>>> import numpy as np
>>> from numpy import linalg as LA
>>> np.set_printoptions(precision=3, suppress=True, linewidth=200)
>>> K = np.loadtxt("case1.csv", delimiter=",")
>>> K
array([[ 0.,  0.,  0.,  4.,  0.,  0., -4.,  0.,  0.,  0., -5.,  0.],
       [ 0.,  0.,  0., -1.,  0.,  0.,  0.,  0.,  0.,  0.,  1.,  0.],
       [-2.,  0.,  0.,  4., -4.,  0.,  0.,  0.,  0.,  0.,  0.,  0.],
       [ 0.,  0.,  0.,  0.,  0.,  0.,  0.,  0., -3.,  0.,  1.,  0.],
       [ 0.,  0.,  0.,  0.,  0.,  0., -3.,  0., -5.,  0.,  0.,  0.],
       [ 3., -2.,  0.,  4., -3.,  0., -4.,  0.,  0., -3.,  0.,  0.],
       [ 0., -3.,  0.,  0.,  0.,  0.,  0.,  3.,  0.,  0., -4.,  0.],
       [ 0.,  0.,  0.,  0.,  0.,  0.,  0.,  0.,  0.,  0.,  0.,  0.],
       [ 0.,  0.,  4.,  0.,  0.,  0.,  0.,  0.,  0.,  0.,  0.,  4.],
       [ 0.,  0.,  0.,  0.,  0.,  0.,  2.,  0.,  0.,  0.,  0.,  4.],
       [ 0.,  0.,  0.,  0.,  0.,  0., -2.,  0.,  0.,  0.,  0., -5.],
       [-2.,  0.,  0.,  0.,  0.,  0.,  1., -3.,  0., -1.,  0.,  0.],
       [-5.,  0.,  0.,  0.,  0.,  0.,  0., -2.,  0.,  0.,  1., -1.],
       [ 0.,  0.,  0.,  0.,  0.,  0.,  0.,  5.,  0.,  0.,  1., -5.],
       [ 0.,  0.,  0.,  0.,  0.,  0.,  0.,  0.,  0.,  0.,  0.,  0.]])
>>> rank = LA.matrix_rank(K)
>>> rank
np.int64(11)
>>> null = LA.svd(K)[2][rank:].T
>>> [int(LA.matrix_rank(K[:i])) for i in range(1, len(K) + 1)]
[1, 2, 3, 4, 5, 6, 7, 7, 8, 9, 9, 10, 11, 11, 11]
>>> np.allclose(K @ null, 0)
True
>>> null.shape
(12, 1)
>>> np.round(null @ null.T, 3) + 0
array([[0., 0., 0., 0., 0., 0., 0., 0., 0., 0., 0., 0.],
       [0., 0., 0., 0., 0., 0., 0., 0., 0., 0., 0., 0.],
       [0., 0., 0., 0., 0., 0., 0., 0., 0., 0., 0., 0.],
       [0., 0., 0., 0., 0., 0., 0., 0., 0., 0., 0., 0.],
       [0., 0., 0., 0., 0., 0., 0., 0., 0., 0., 0., 0.],
       [0., 0., 0., 0., 0., 1., 0., 0., 0., 0., 0., 0.],
       [0., 0., 0., 0., 0., 0., 0., 0., 0., 0., 0., 0.],
       [0., 0., 0., 0., 0., 0., 0., 0., 0., 0., 0., 0.],
       [0., 0., 0., 0., 0., 0., 0., 0., 0., 0., 0., 0.],
       [0., 0., 0., 0., 0., 0., 0., 0., 0., 0., 0., 0.],
       [0., 0., 0., 0., 0., 0., 0., 0., 0., 0., 0., 0.],
       [0., 0., 0., 0., 0., 0., 0., 0., 0., 0., 0., 0.]])
>>> np.round(K @ null, 3) + 0
array([[0.],
       [0.],
       [0.],
       [0.],
       [0.],
       [0.],
       [0.],
       [0.],
       [0.],
       [0.],
       [0.],
       [0.],
       [0.],
       [0.],
       [0.]])
>>> np.round(np.trace(LA.pinv(K) @ K), 3)
np.float64(11.0)
>>> [round(float(x), 3) for x in LA.svd(K, compute_uv=False)[:3]]
[10.97, 9.747, 7.679]
>>> LA.matrix_rank(K, rtol=0.1)
np.int64(10)
>>> round(LA.norm(K, 2) / LA.norm(K), 3)
np.float64(0.539)
>>> x0 = np.array([2, 1, 0, 2, 1, 0, 2, 2, 2, 1, 1, 0])
>>> np.einsum("ij,j->i", K, x0)
array([ -5.,  -1.,   0.,  -5., -16.,  -2.,  -1.,   0.,   0.,   4.,  -4.,  -9., -13.,  11.,   0.])
>>> K @ np.eye(12)[4]
array([ 0.,  0., -4.,  0.,  0., -3.,  0.,  0.,  0.,  0.,  0.,  0.,  0.,  0.,  0.])
>>> K @ np.ones(12)
array([-5.,  0., -2., -2., -8., -5., -4.,  0.,  8.,  6., -7., -5., -7.,  1.,  0.])
>>> np.sign((K @ x0).round(6))
array([-1., -1.,  0., -1., -1., -1., -1.,  0.,  0.,  1., -1., -1., -1.,  1.,  0.])
>>> (K @ x0).argmax()
np.int64(13)
>>> x0 = np.array([2, 0, 1, 3, 3, 0, 0, 2, 3, 0, 2, 2])
>>> a = np.maximum(K @ x0, 0)
>>> K.T @ a
array([ 27., -18.,  48.,  44., -27.,   0., -28.,  10.,   0., -27.,  -8.,  70.])
>>> np.maximum(K @ x0, 0) - np.maximum(-K @ x0, 0)
array([  2.,  -1.,  -4.,  -7., -15.,   9.,  -2.,   0.,  12.,   8., -10., -10., -14.,   2.,   0.])
>>> a
array([ 2.,  0.,  0.,  0.,  0.,  9.,  0.,  0., 12.,  8.,  0.,  0.,  0.,  2.,  0.])
>>> feats = np.loadtxt("arr.csv", delimiter=",")
>>> feats
array([[ 0.12, -0.68,  0.32,  0.56,  0.12, -0.96,  0.52,  1.  ,  0.28, -0.32,  0.2 ],
       [-1.26,  1.26,  1.12, -0.28,  0.42, -1.12,  2.94,  1.26,  3.5 ,  0.84, -0.7 ],
       [-0.87,  2.41, -0.4 , -1.66, -0.15,  2.16, -0.17, -2.21,  0.73,  1.24, -0.85],
       [-0.54,  0.33,  0.64,  0.08,  0.24, -0.88,  1.56,  0.96,  1.73,  0.27, -0.25],
       [ 0.03, -1.64,  1.2 ,  1.54,  0.45, -3.04,  2.23,  3.19,  1.68, -0.71,  0.4 ],
       [-0.93,  1.7 ,  0.24, -0.94,  0.09,  0.64,  1.07, -0.61,  1.74,  0.95, -0.7 ],
       [ 0.  , -0.63,  0.48,  0.6 ,  0.18, -1.2 ,  0.9 ,  1.26,  0.69, -0.27,  0.15],
       [ 0.27, -1.11,  0.4 ,  0.86,  0.15, -1.36,  0.57,  1.41,  0.17, -0.54,  0.35],
       [-0.21,  0.14,  0.24,  0.02,  0.09, -0.32,  0.59,  0.35,  0.66,  0.11, -0.1 ],
       [-0.9 ,  1.74,  0.16, -1.  ,  0.06,  0.8 ,  0.9 , -0.78,  1.58,  0.96, -0.7 ],
       [-0.3 , -0.19,  0.64,  0.4 ,  0.24, -1.2 ,  1.4 ,  1.28,  1.37, -0.01, -0.05],
       [ 0.96, -1.87, -0.16,  1.08, -0.06, -0.88, -0.94,  0.86, -1.67, -1.03,  0.75]])
>>> rank = LA.matrix_rank(feats)
>>> rank
np.int64(2)
>>> null = LA.svd(feats)[2][rank:].T
>>> [int(LA.matrix_rank(np.delete(feats, i, axis=0))) for i in range(12)]
[2, 2, 2, 2, 2, 2, 2, 2, 2, 2, 2, 2]
>>> [int(LA.matrix_rank(feats[:i])) for i in range(1, len(feats) + 1)]
[1, 2, 2, 2, 2, 2, 2, 2, 2, 2, 2, 2]
>>> np.allclose(feats @ null, 0)
True
>>> m1 = np.load("x.npy")
>>> m1
array([[ 1, -1,  1, -1, -1,  1, -1,  1],
       [ 1,  1,  1,  1, -1, -1, -1, -1],
       [ 1, -1, -1,  1,  1, -1, -1,  1],
       [ 1,  1, -1, -1, -1, -1,  1,  1],
       [ 1,  1, -1, -1,  1,  1, -1, -1],
       [ 1, -1, -1,  1, -1,  1,  1, -1],
       [ 1, -1,  1, -1,  1, -1,  1, -1],
       [ 1,  1,  1,  1,  1,  1,  1,  1]])
>>> m1.mean(axis=0)
array([1., 0., 0., 0., 0., 0., 0., 0.])
>>> m1.sum(axis=1)
array([0, 0, 0, 0, 0, 0, 0, 8])
>>> m1 - m1[0]
array([[ 0,  0,  0,  0,  0,  0,  0,  0],
       [ 0,  2,  0,  2,  0, -2,  0, -2],
       [ 0,  0, -2,  2,  2, -2,  0,  0],
       [ 0,  2, -2,  0,  0, -2,  2,  0],
       [ 0,  2, -2,  0,  2,  0,  0, -2],
       [ 0,  0, -2,  2,  0,  0,  2, -2],
       [ 0,  0,  0,  0,  2, -2,  2, -2],
       [ 0,  2,  0,  2,  2,  0,  2,  0]])
>>> LA.matrix_rank(m1)
np.int64(8)
>>> np.count_nonzero(m1)
np.int64(64)
>>> np.abs(m1).max()
np.int64(1)
>>> LA.rank(m1)
Traceback (most recent call last):
  File "<python-input-44>", line 1, in <module>
    LA.rank(m1)
    ^^^^^^^
AttributeError: module 'numpy.linalg' has no attribute 'rank'
>>> M2 = m1[0, 0] * m1[1:] - np.outer(m1[1:, 0], m1[0])
>>> M2
array([[ 0,  2,  0,  2,  0, -2,  0, -2],
       [ 0,  0, -2,  2,  2, -2,  0,  0],
       [ 0,  2, -2,  0,  0, -2,  2,  0],
       [ 0,  2, -2,  0,  2,  0,  0, -2],
       [ 0,  0, -2,  2,  0,  0,  2, -2],
       [ 0,  0,  0,  0,  2, -2,  2, -2],
       [ 0,  2,  0,  2,  2,  0,  2,  0]])
>>> LA.matrix_rank(M2), LA.matrix_rank(m1)
(np.int64(7), np.int64(8))
>>> M2 = np.array([[-3, -4],
...     [-4, -1],
...     [1, 1],
...     [5, -3],
...     [4, 2],
...     [1, 4],
...     [-1, 2],
...     [0, -3]])
>>> np.einsum("ik,kj->ij", m1, M2)
array([[ -5,  -2],
       [ -5, -12],
       [  9, -14],
       [-19, -10],
       [ -7,   4],
       [  1,   0],
       [ -1,   4],
       [  3,  -2]])
>>> assert m1 == m1.T
Traceback (most recent call last):
  File "<python-input-50>", line 1, in <module>
    assert m1 == m1.T
           ^^^^^^^^^^
ValueError: The truth value of an array with more than one element is ambiguous. Use a.any() or a.all()
>>> (m1 + m1.T) / 2
array([[ 1.,  0.,  1.,  0.,  0.,  1.,  0.,  1.],
       [ 0.,  1.,  0.,  1.,  0., -1., -1.,  0.],
       [ 1.,  0., -1.,  0.,  0., -1.,  0.,  1.],
       [ 0.,  1.,  0., -1., -1.,  0.,  0.,  1.],
       [ 0.,  0.,  0., -1.,  1.,  0.,  0.,  0.],
       [ 1., -1., -1.,  0.,  0.,  1.,  0.,  0.],
       [ 0., -1.,  0.,  0.,  0.,  0.,  1.,  0.],
       [ 1.,  0.,  1.,  1.,  0.,  0.,  0.,  1.]])
>>> np.allclose(m1, m1.T)
False
>>> (m1 - m1.T) / 2
array([[ 0., -1.,  0., -1., -1.,  0., -1.,  0.],
       [ 1.,  0.,  1.,  0., -1.,  0.,  0., -1.],
       [ 0., -1.,  0.,  1.,  1.,  0., -1.,  0.],
       [ 1.,  0., -1.,  0.,  0., -1.,  1.,  0.],
       [ 1.,  1., -1.,  0.,  0.,  1., -1., -1.],
       [ 0.,  0.,  0.,  1., -1.,  0.,  1., -1.],
       [ 1.,  0.,  1., -1.,  1., -1.,  0., -1.],
       [ 0.,  1.,  0.,  0.,  1.,  1.,  1.,  0.]])
>>> np.allclose(m1 @ m1.T, m1.T @ m1)
True
>>> np.trace(m1)
np.int64(4)
>>> LA.matrix_power(m1, 4)
array([[ 32, -16,  32, -16,   0,  16,  32, -16],
       [ 32,  32,   0,  32,  16, -16,  16,  16],
       [ 32, -16, -32, -16, -32, -16,   0,  16],
       [  0,  32,   0, -32,   0,  32,   0,  32],
       [-32,   0,   0,   0, -16, -16,  48,  16],
       [  0, -16, -32, -16,  48,   0,  16,   0],
       [  0,  16, -32,  16, -16,  32,  16, -32],
       [  0, -32,   0,  32,   0,  32,   0,  32]])
>>> m1.inv()
Traceback (most recent call last):
  File "<python-input-57>", line 1, in <module>
    m1.inv()
    ^^^^^^
AttributeError: 'numpy.ndarray' object has no attribute 'inv'
>>> m1 @ m1
array([[ 0, -4,  0,  4,  0,  4,  0,  4],
       [ 0,  0,  0,  0, -4, -4, -4,  4],
       [ 0,  4,  0, -4,  0,  4,  0,  4],
       [ 0,  0,  8,  0,  0,  0,  0,  0],
       [ 0,  0,  0,  0, -4,  4, -4, -4],
       [ 0, -4,  0, -4, -4,  0,  4,  0],
       [ 0, -4,  0, -4,  4,  0, -4,  0],
       [ 8,  0,  0,  0,  0,  0,  0,  0]])
>>> np.sort(np.abs(LA.eigvals(m1)))
array([2.828, 2.828, 2.828, 2.828, 2.828, 2.828, 2.828, 2.828])
>>> A = np.array([[-8, 8, 5, 2, 3, 4, 4, 7, 5, 0, -8, -7, 9],
...     [-9, 1, -4, 1, -2, -6, -1, -6, -4, -6, 2, -1, 3],
...     [-4, 0, 8, -9, 5, 2, 4, 0, 7, -5, 0, 9, -5],
...     [3, -5, -2, 8, 1, 7, -7, 9, 6, -6, -2, 2, -4],
...     [9, -2, 9, -7, 3, -9, -7, -9, -8, -5, -7, 0, -1],
...     [-2, 4, 0, -9, 2, 6, 1, 9, 1, 4, 1, 5, 7]])
>>> A[-1] = A[0] + 2 * A[1]
>>> A
array([[ -8,   8,   5,   2,   3,   4,   4,   7,   5,   0,  -8,  -7,   9],
       [ -9,   1,  -4,   1,  -2,  -6,  -1,  -6,  -4,  -6,   2,  -1,   3],
       [ -4,   0,   8,  -9,   5,   2,   4,   0,   7,  -5,   0,   9,  -5],
       [  3,  -5,  -2,   8,   1,   7,  -7,   9,   6,  -6,  -2,   2,  -4],
       [  9,  -2,   9,  -7,   3,  -9,  -7,  -9,  -8,  -5,  -7,   0,  -1],
       [-26,  10,  -3,   4,  -1,  -8,   2,  -5,  -3, -12,  -4,  -9,  15]])
>>> LA.matrix_rank(A, rtol=0.1)
np.int64(5)
>>> [round(float(x), 3) for x in LA.svd(A, compute_uv=False)[:3]]
[41.644, 26.927, 20.528]
>>> LA.cond(A) > 100
np.True_
>>> LA.lstsq(A[:-1].T, A[-1])[2]
np.int32(5)
>>> try:
...     LA.inv(A)
... except LA.LinAlgError as e:
...     print(repr(e))
... 
LinAlgError('Last 2 dimensions of the array must be square')
>>> np.allclose(A[:-1].T @ LA.lstsq(A[:-1].T, A[-1])[0], A[-1])
True
>>> J = np.array([[0.6, -1.1, 1.1],
...     [-1.3, -0.9, 0.0],
...     [-0.7, -0.2, 0.7],
...     [-0.8, 0.0, -1.2],
...     [0.6, -0.4, 0.9],
...     [-0.9, 0.7, -1.5],
...     [-0.4, -0.3, 1.5],
...     [-2.3, -0.2, 1.5],
...     [0.1, 0.4, 2.3],
...     [-0.3, 0.1, 0.4],
...     [-1.2, 2.4, 0.9],
...     [0.0, -0.6, 0.8],
...     [-1.0, -1.4, -1.1],
...     [0.9, -0.5, 0.1],
...     [1.8, -0.8, 1.3],
...     [-1.4, 0.5, -0.1],
...     [-1.2, 1.8, -0.6],
...     [0.6, -1.3, 1.0],
...     [-1.4, 2.3, 0.9],
...     [0.8, 1.2, -0.4]])
>>> J[10] *= 3
>>> J
array([[ 0.6, -1.1,  1.1],
       [-1.3, -0.9,  0. ],
       [-0.7, -0.2,  0.7],
       [-0.8,  0. , -1.2],
       [ 0.6, -0.4,  0.9],
       [-0.9,  0.7, -1.5],
       [-0.4, -0.3,  1.5],
       [-2.3, -0.2,  1.5],
       [ 0.1,  0.4,  2.3],
       [-0.3,  0.1,  0.4],
       [-3.6,  7.2,  2.7],
       [ 0. , -0.6,  0.8],
       [-1. , -1.4, -1.1],
       [ 0.9, -0.5,  0.1],
       [ 1.8, -0.8,  1.3],
       [-1.4,  0.5, -0.1],
       [-1.2,  1.8, -0.6],
       [ 0.6, -1.3,  1. ],
       [-1.4,  2.3,  0.9],
       [ 0.8,  1.2, -0.4]])
>>> rng = np.random.default_rng(464081)
>>> M2 = J + rng.integers(-2, 3, (20, 1)) @ rng.integers(-2, 3, (1, 3))
>>> M2
array([[-1.4, -3.1,  2.1],
       [-5.3, -4.9,  2. ],
       [-0.7, -0.2,  0.7],
       [-0.8,  0. , -1.2],
       [ 0.6, -0.4,  0.9],
       [-0.9,  0.7, -1.5],
       [ 1.6,  1.7,  0.5],
       [-0.3,  1.8,  0.5],
       [-1.9, -1.6,  3.3],
       [ 3.7,  4.1, -1.6],
       [ 0.4, 11.2,  0.7],
       [-4. , -4.6,  2.8],
       [-1. , -1.4, -1.1],
       [-1.1, -2.5,  1.1],
       [-0.2, -2.8,  2.3],
       [ 2.6,  4.5, -2.1],
       [-5.2, -2.2,  1.4],
       [ 2.6,  0.7,  0. ],
       [ 2.6,  6.3, -1.1],
       [-1.2, -0.8,  0.6]])
>>> np.round(LA.svd(M2 - J, compute_uv=False), 3) + 0
array([18.,  0.,  0.])
>>> LA.matrix_rank(M2 - J, tol=1e-8)
np.int64(1)
